In [1]: import numpy as np

In [2]: import numpy.linalg as la

In [3]: np.set_printoptions(precision=2, suppress=True, linewidth=120)

In [4]: basis = np.sign(np.array([[1, 2, 2], [1, 1, 1], [2, 1, 0]]))

In [5]: A2 = (np.tril(basis, -1) + np.eye(3)) @ (np.triu(basis, 1) + np.eye(3))

In [6]: vals = np.array([-1, 0, 3])

In [7]: A = np.rint(A2 * vals @ la.inv(A2)) + 0

In [8]: A
Out[8]: 
array([[-2., -2.,  3.],
       [-2., -5.,  6.],
       [-2., -8.,  9.]])

In [9]: A2 = A[0, 0] * A[1:] - np.outer(A[1:, 0], A[0])

In [10]: A2
Out[10]: 
array([[  0.,   6.,  -6.],
       [  0.,  12., -12.]])

In [11]: la.matrix_rank(A2), la.matrix_rank(A)
Out[11]: (np.int64(1), np.int64(2))

In [12]: np.flatnonzero(~A2.round(6).any(axis=1))
Out[12]: array([], dtype=int64)

In [13]: r0 = np.array([3, -3, 0])

In [14]: np.convolve(A2[1], r0)
Out[14]: array([  0.,  36., -72.,  36.,   0.])

In [15]: np.array([np.convolve(row, r0, "same") for row in A2])
Out[15]: 
array([[ 18., -36.,  18.],
       [ 36., -72.,  36.]])

In [16]: np.polyval(r0, A2[1])
Out[16]: array([  0., 396., 468.])

In [17]: A2 = A / np.sqrt((A ** 2).mean(axis=1, keepdims=True))

In [18]: A2[0]
Out[18]: array([-0.84, -0.84,  1.26])

In [19]: la.matrix_rank(A - A.mean(axis=1, keepdims=True))
Out[19]: np.int64(2)

In [20]: la.norm(A2, axis=1)
Out[20]: array([1.73, 1.73, 1.73])

In [21]: A2 = A / la.norm(A, axis=1, keepdims=True)

In [22]: G = A2 @ A2.T

In [23]: la.norm(A2, axis=1)
Out[23]: array([1., 1., 1.])

In [24]: np.round(np.degrees(np.arccos(np.clip(G[2, 0], -1, 1))), 2)
Out[24]: np.float64(20.96)

In [25]: np.argwhere(np.triu(np.abs(G) > 0.95, 1))
Out[25]: 
array([[0, 1],
       [1, 2]])
